$ python3 -q
>>> import numpy as np
>>> import numpy.linalg as la
>>> np.set_printoptions(suppress=True, linewidth=160)
>>> F = np.loadtxt("w.csv", delimiter=",")
>>> F
array([[  2.,   6.,  -3.,   0.,  -3.,  -6.,  -4.,   7.,   2.,   5.,   2.,   6.,   9.,  -3.],
       [  2.,   6.,  -3.,   0.,  -3.,  -6.,  -4.,   7.,   2.,   5.,   2.,   6.,   9.,  -3.],
       [  0.,   0.,   0.,   0.,   0.,   0.,   0.,   0.,   0.,   0.,   0.,   0.,   0.,   0.],
       [  0.,   0.,   0.,   0.,   0.,   0.,   0.,   0.,   0.,   0.,   0.,   0.,   0.,   0.],
       [  2.,   6.,  -3.,   0.,  -3.,  -6.,  -4.,   7.,   2.,   5.,   2.,   6.,   9.,  -3.],
       [  4.,  12.,  -6.,   0.,  -6., -12.,  -8.,  14.,   4.,  10.,   4.,  12.,  18.,  -6.]])
>>> # null space of dimension 13
>>> round(float(la.norm(F, 2) / la.norm(F)), 2)
1.0
>>> la.cond(F) > 100
np.True_
>>> x = np.array([2, 0, 1, 1, 1, 1, 0, 2, 0, 2, 1, 0, 2, 0])
>>> a = np.maximum(F @ x, 0)
>>> F * (a > 1e-9)[:, None]
array([[  2.,   6.,  -3.,   0.,  -3.,  -6.,  -4.,   7.,   2.,   5.,   2.,   6.,   9.,  -3.],
       [  2.,   6.,  -3.,   0.,  -3.,  -6.,  -4.,   7.,   2.,   5.,   2.,   6.,   9.,  -3.],
       [  0.,   0.,   0.,   0.,   0.,   0.,   0.,   0.,   0.,   0.,   0.,   0.,   0.,   0.],
       [  0.,   0.,   0.,   0.,   0.,   0.,   0.,   0.,   0.,   0.,   0.,   0.,   0.,   0.],
       [  2.,   6.,  -3.,   0.,  -3.,  -6.,  -4.,   7.,   2.,   5.,   2.,   6.,   9.,  -3.],
       [  4.,  12.,  -6.,   0.,  -6., -12.,  -8.,  14.,   4.,  10.,   4.,  12.,  18.,  -6.]])
>>> print(F.T @ a)
[  504.  1512.  -756.     0.  -756. -1512. -1008.  1764.   504.  1260.   504.  1512.  2268.  -756.]
>>> np.maximum(F @ (3 * x), 0)
array([108., 108.,   0.,   0., 108., 216.])
>>> np.tanh(F @ x)
array([1., 1., 0., 0., 1., 1.])
>>> np.flatnonzero(a > 1e-9)
array([0, 1, 4, 5])
>>> t3 = np.stack([F, -2 * F, F[::-1]])
>>> t3.sum(axis=0)
array([[ 2.,  6., -3.,  0., -3., -6., -4.,  7.,  2.,  5.,  2.,  6.,  9., -3.],
       [ 0.,  0.,  0.,  0.,  0.,  0.,  0.,  0.,  0.,  0.,  0.,  0.,  0.,  0.],
       [ 0.,  0.,  0.,  0.,  0.,  0.,  0.,  0.,  0.,  0.,  0.,  0.,  0.,  0.],
       [ 0.,  0.,  0.,  0.,  0.,  0.,  0.,  0.,  0.,  0.,  0.,  0.,  0.,  0.],
       [ 0.,  0.,  0.,  0.,  0.,  0.,  0.,  0.,  0.,  0.,  0.,  0.,  0.,  0.],
       [-2., -6.,  3.,  0.,  3.,  6.,  4., -7., -2., -5., -2., -6., -9.,  3.]])
>>> print((t3 @ F.T).shape)
(3, 6, 6)
>>> np.einsum("bij,cij->bc", t3, t3)
array([[ 2226., -4452.,  1908.],
       [-4452.,  8904., -3816.],
       [ 1908., -3816.,  2226.]])
>>> np.round(la.norm(t3, axis=(1, 2)), 2)
array([47.18, 94.36, 47.18])
>>> f = np.array([1, 0, 2])
>>> np.polyval(f, F[2])
array([2., 2., 2., 2., 2., 2., 2., 2., 2., 2., 2., 2., 2., 2.])
>>> np.convolve(F[2], f)
array([0., 0., 0., 0., 0., 0., 0., 0., 0., 0., 0., 0., 0., 0., 0., 0.])
>>> print(np.cross(F[2, :3], F[1, :3]))
[-0.  0.  0.]
>>> data = np.array([[5.0, -5.0, -15.0, 4.0],
...     [0.0, -5.0, 2.0, -2.0],
...     [0.0, -5.0, -10.0, 4.0],
...     [0.0, 1.0, 2.0, -8.0]])
>>> def softmax(z):
...     e = np.exp(z - z.max(axis=-1, keepdims=True))
...     return e / e.sum(axis=-1, keepdims=True)
... 
>>> np.round(softmax(10 * data[3]), 2) + 0
array([0., 0., 1., 0.])
>>> print(np.round(softmax(data[3] + 4), 2) + 0)
[0.09 0.24 0.67 0.  ]
>>> S = data @ data.T / np.sqrt(4)
>>> softmax(S).round(6).argmax(axis=1)
array([0, 1, 0, 3])
>>> np.round(softmax(S)[3] @ data, 2) + 0
array([ 0.,  1.,  2., -8.])
>>> np.round(softmax(S + np.triu(np.full(S.shape, -np.inf), 1)), 2) + 0
array([[1., 0., 0., 0.],
       [0., 1., 0., 0.],
       [1., 0., 0., 0.],
       [0., 0., 0., 1.]])
